$ python3 -q
>>> import numpy as np
>>> import numpy.linalg as la
>>> np.set_printoptions(precision=4, suppress=True, linewidth=120, sign=" ")
>>> mat = np.load("x.npy")
>>> print(mat)
[[ 0.  0.  0.  0. -1.  0.]
 [ 0.  0.  0.  0. -2. -1.]
 [ 0.  0.  0.  0.  0.  2.]
 [ 0.  0.  0.  0.  0.  1.]
 [-1. -2.  0.  0.  0.  0.]
 [ 0. -1.  2.  1.  0.  0.]]
>>> u, g = mat[0], mat[5]
>>> print(u @ g)
0.0
>>> p = (u @ g) / (u @ u) * u
>>> print(p)
[ 0.  0.  0.  0. -0.  0.]
>>> print((g - p) @ u)
0.0
>>> print(la.matrix_rank(np.outer(u, g)))
1
>>> Uu, sigma, Vh = la.svd(mat)
>>> vecs = Vh[:(sigma > 1e-8).sum()]
>>> rng = np.random.default_rng(943655)
>>> vec = mat[2] + 3 * mat[4] + rng.integers(2) * np.eye(6)[4]
>>> print(vec)
[-3. -6.  0.  0.  1.  2.]
>>> print(round(float(la.norm(vec - vecs.T @ vecs @ vec)), 4))
0.0
>>> print(np.round(vecs.T @ vecs, 4) + 0)
[[ 0.2308  0.3846  0.1538  0.0769  0.      0.    ]
 [ 0.3846  0.8077 -0.0769 -0.0385  0.      0.    ]
 [ 0.1538 -0.0769  0.7692  0.3846  0.      0.    ]
 [ 0.0769 -0.0385  0.3846  0.1923  0.      0.    ]
 [ 0.      0.      0.      0.      1.      0.    ]
 [ 0.      0.      0.      0.      0.      1.    ]]
>>> print(np.allclose(vecs.T @ vecs @ vec, vec))
True
>>> print(la.matrix_rank(np.vstack([mat, vec])))
4
>>> print(round(float(np.trace(la.pinv(mat) @ mat)), 4))
4.0
>>> print(np.unique(mat.round(6), axis=0).shape)
(6, 6)
>>> print(np.allclose(mat[:-1].T @ la.lstsq(mat[:-1].T, mat[-1])[0], mat[-1]))
False
>>> print(la.lstsq(mat[:-1].T, mat[-1])[2])
3
>>> print(np.argsort(-la.norm(mat, axis=0).round(6), kind="stable")[:3])
[ 5  1  4]
>>> print([round(float(x), 4) for x in la.svd(mat, compute_uv=False)[:3]])
[2.7498, 2.7498, 1.8543]
>>> M = np.loadtxt("sample9.csv", delimiter=",")
>>> print(M)
[[  7.   5.   0.]
 [  0.   0.   9.]
 [  0.   0.   5.]
 [ 15.  13.   0.]
 [ 15.  13.   0.]
 [ 17.  15.   0.]
 [  1.   0.   1.]
 [  7.   5.   0.]
 [  0.   0.  19.]
 [  0.   0.   3.]
 [  0.   0.  15.]
 [  0.   0.  13.]
 [ 19.  17.   0.]
 [ 13.  11.   0.]
 [ 15.  13.   0.]
 [  3.   1.   0.]]
>>> cent = M[[8, 10]].astype(float)
>>> for _ in range(6):
...     lab = la.norm(M[:, None] - cent, axis=-1).argmin(axis=1)
...     cent = np.array([M[lab == j].mean(axis=0) for j in range(2)])
... 
>>> print(lab)
[ 1  0  0  1  1  1  0  1  0  0  0  0  1  1  1  0]
>>> print(np.bincount(lab))
[ 8  8]
>>> print(np.abs(cent[1] - cent[0]).argmax())
0
>>> print(cent[1] - cent[0])
[13.    11.375 -8.125]
>>> G = np.cov(M, rowvar=False)
>>> print(np.corrcoef(M.T))
[[ 1.      0.9965 -0.6443]
 [ 0.9965  1.     -0.6004]
 [-0.6443 -0.6004  1.    ]]
>>> print(np.round(np.corrcoef(M[:, 0], M[:, 2])[0, 1], 4))
-0.6443
>>> print(np.median(M, axis=0))
[ 5.  3.  0.]
>>> Xc = M - M.mean(axis=1)
Traceback (most recent call last):
  File "<python-input-38>", line 1, in <module>
    Xc = M - M.mean(axis=1)
         ~~^~~~~~~~~~~~~~~~
ValueError: operands could not be broadcast together with shapes (16,3) (16,) 
>>> Xc = M - M.mean(axis=0)
>>> Uu, sigma, Vh = la.svd(Xc, full_matrices=False)
>>> print(np.abs(Vh[0]).argmax())
0
>>> print(la.matrix_rank(Xc))
3
>>> print((np.sign(Uu[:, 0]) == np.sign(Uu[0, 0])).astype(int))
[ 1  0  0  1  1  1  0  1  0  0  0  0  1  1  1  0]
>>> print(sigma ** 2 / (sigma ** 2).sum())
[ 0.8511  0.1482  0.0007]
>>> vec = np.array([0, 2, 2])
>>> rhs = M @ vec
>>> print(np.round(la.pinv(M) @ M, 4) + 0)
[[ 1.  0.  0.]
 [ 0.  1.  0.]
 [ 0.  0.  1.]]
>>> print(np.round(la.lstsq(M, rhs)[0], 4) + 0)
[ 0.  2.  2.]
>>> try:
...     la.solve(M, rhs)
... except la.LinAlgError as e:
...     print(repr(e))
... 
LinAlgError('Last 2 dimensions of the array must be square')
>>> rhs = rhs + 0.05 * rng.normal(size=16)
>>> print(rhs)
[ 10.0174  17.9692  10.0449  25.9826  26.0613  30.0423   1.9428  10.0126  37.993    6.0058  29.9809  26.0639  34.0447
  21.9365  25.9367   1.9601]
>>> coef, *_ = la.lstsq(M, rhs)
>>> print(coef.round())
[-0.  2.  2.]
>>> K = np.array([[-1.3, -0.8, -0.3, -0.3],
...     [1.6, -2.0, -0.3, 1.8],
...     [0.2, -1.5, 0.7, 0.4]])
>>> K[:, 2] *= 5
>>> print(K)
[[-1.3 -0.8 -1.5 -0.3]
 [ 1.6 -2.  -1.5  1.8]
 [ 0.2 -1.5  3.5  0.4]]
>>> u, g = K[2], K[0]
>>> print(u @ u)
14.7
>>> p = (u @ g) / (u @ u) * u
>>> print(np.round(la.norm(u + g) ** 2 + la.norm(u - g) ** 2, 4))
38.74
>>> print(p)
[-0.0603  0.452  -1.0548 -0.1205]
>>> print(la.matrix_rank(np.outer(u, g)))
1
>>> t = np.radians(60)
>>> r_ = np.eye(4)
>>> r_[2, 2] = r_[0, 0] = np.cos(t)
>>> r_[2, 0], r_[0, 2] = -np.sin(t), np.sin(t)
>>> print(r_)
[[ 0.5    0.     0.866  0.   ]
 [ 0.     1.     0.     0.   ]
 [-0.866  0.     0.5    0.   ]
 [ 0.     0.     0.     1.   ]]
>>> out = K @ r_.T
>>> print(la.svd(K, compute_uv=False), la.svd(out, compute_uv=False))
[ 4.1095  3.4054  1.7132] [ 4.1095  3.4054  1.7132]
>>> print(np.round(la.det(r_), 4), np.trace(r_))
1.0 3.0
>>> print(r_ @ r_)
[[-0.5    0.     0.866  0.   ]
 [ 0.     1.     0.     0.   ]
 [-0.866  0.    -0.5    0.   ]
 [ 0.     0.     0.     1.   ]]
>>> print((la.matrix_power((r_ != 0) + (r_.T != 0) + np.eye(4), 4) > 0).astype(int))
[[ 1  0  1  0]
 [ 0  1  0  0]
 [ 1  0  1  0]
 [ 0  0  0  1]]
>>> print((r_ != 0).astype(int))
[[ 1  0  1  0]
 [ 0  1  0  0]
 [ 1  0  1  0]
 [ 0  0  0  1]]
>>> out = M / np.sqrt((M ** 2).mean(axis=1, keepdims=True))
>>> print(la.norm(out, axis=1))
[ 1.7321  1.7321  1.7321  1.7321  1.7321  1.7321  1.7321  1.7321  1.7321  1.7321  1.7321  1.7321  1.7321  1.7321
  1.7321  1.7321]
>>> print(la.matrix_rank(M - M.mean(axis=1, keepdims=True)))
2
>>> F = np.load("arr.npy")
>>> print(F)
[[ 0  0  0  1  0  0]
 [ 0  0  0  0  1  0]
 [ 0  0  0  0  0  1]
 [ 1  0  0  0  0  0]
 [ 0  1  0  0  0  0]
 [ 0  0  1  0  0  0]]
>>> Uu, sigma, Vh = la.svd(F, full_matrices=False)
>>> print(np.allclose(Uu * sigma @ Vh, F))
True
>>> print((sigma > 1e-8).sum())
6
>>> print(np.cumsum(sigma ** 2) / np.sum(sigma ** 2))
[ 0.1667  0.3333  0.5     0.6667  0.8333  1.    ]
>>> print(F.sum(axis=1))
[ 1  1  1  1  1  1]
>>> print(np.sort(np.abs(la.eigvals(F)))[::-1])
[ 1.  1.  1.  1.  1.  1.]
>>> print(la.matrix_power(F, 100))
[[ 1  0  0  0  0  0]
 [ 0  1  0  0  0  0]
 [ 0  0  1  0  0  0]
 [ 0  0  0  1  0  0]
 [ 0  0  0  0  1  0]
 [ 0  0  0  0  0  1]]
>>> p = np.eye(6)[3]
>>> for _ in range(5):
...     p = p @ F
...     print(p.round(4))
... 
[ 1.  0.  0.  0.  0.  0.]
[ 0.  0.  0.  1.  0.  0.]
[ 1.  0.  0.  0.  0.  0.]
[ 0.  0.  0.  1.  0.  0.]
[ 1.  0.  0.  0.  0.  0.]
>>> w, vecs = la.eigh(F)
>>> print(w.sum(), np.trace(F))
0.0 0
>>> print(np.unique(w.round(6) + 0, return_counts=True)[1])
[ 3  3]
>>> print(la.svd(F, compute_uv=False))
[ 1.  1.  1.  1.  1.  1.]
>>> print(np.round(vecs.T @ vecs, 4) + 0)
[[ 1.  0.  0.  0.  0.  0.]
 [ 0.  1.  0.  0.  0.  0.]
 [ 0.  0.  1.  0.  0.  0.]
 [ 0.  0.  0.  1.  0.  0.]
 [ 0.  0.  0.  0.  1.  0.]
 [ 0.  0.  0.  0.  0.  1.]]
>>> print((w > 1e-8).sum(), (w < -1e-8).sum())
3 3
>>> print(np.round(vecs.T @ F @ vecs, 4) + 0)
[[-1.  0.  0.  0.  0.  0.]
 [ 0. -1.  0.  0.  0.  0.]
 [ 0.  0. -1.  0.  0.  0.]
 [ 0.  0.  0.  1.  0.  0.]
 [ 0.  0.  0.  0.  1.  0.]
 [ 0.  0.  0.  0.  0.  1.]]
>>> print(la.eigvalsh(F + 3 * np.eye(6)))
[ 2.  2.  2.  4.  4.  4.]
>>> print(la.eigvalsh(F @ F))
[ 1.  1.  1.  1.  1.  1.]
>>> arr = np.load("dump.npy")
>>> print(arr)
[[ 0  0  5 -2  0  0]
 [ 0  0  0 -2  0  0]
 [ 0  0  0  0  0  0]
 [-5  0  0  0  0  0]
 [ 0  0  0  0  0  0]
 [ 0  0  0  0  0  0]]
>>> print(arr @ arr)
[[ 10   0   0   0   0   0]
 [ 10   0   0   0   0   0]
 [  0   0   0   0   0   0]
 [  0   0 -25  10   0   0]
 [  0   0   0   0   0   0]
 [  0   0   0   0   0   0]]
>>> print(np.sort(la.eigvals(arr).real))
[-3.1623  0.      0.      0.      0.      3.1623]
>>> print((arr != 0).astype(int))
[[ 0  0  1  1  0  0]
 [ 0  0  0  1  0  0]
 [ 0  0  0  0  0  0]
 [ 1  0  0  0  0  0]
 [ 0  0  0  0  0  0]
 [ 0  0  0  0  0  0]]
>>> print(np.allclose(arr @ arr.T, arr.T @ arr))
False
>>> la.determinant(arr)
Traceback (most recent call last):
  File "<python-input-103>", line 1, in <module>
    la.determinant(arr)
    ^^^^^^^^^^^^^^
AttributeError: module 'numpy.linalg' has no attribute 'determinant'
>>> print(np.sort(np.abs(la.eigvals(arr))))
[ 0.      0.      0.      0.      3.1623  3.1623]
>>> print(arr @ arr)
[[ 10   0   0   0   0   0]
 [ 10   0   0   0   0   0]
 [  0   0   0   0   0   0]
 [  0   0 -25  10   0   0]
 [  0   0   0   0   0   0]
 [  0   0   0   0   0   0]]
>>> assert arr == arr.T
Traceback (most recent call last):
  File "<python-input-106>", line 1, in <module>
    assert arr == arr.T
           ^^^^^^^^^^^^
ValueError: The truth value of an array with more than one element is ambiguous. Use a.any() or a.all()
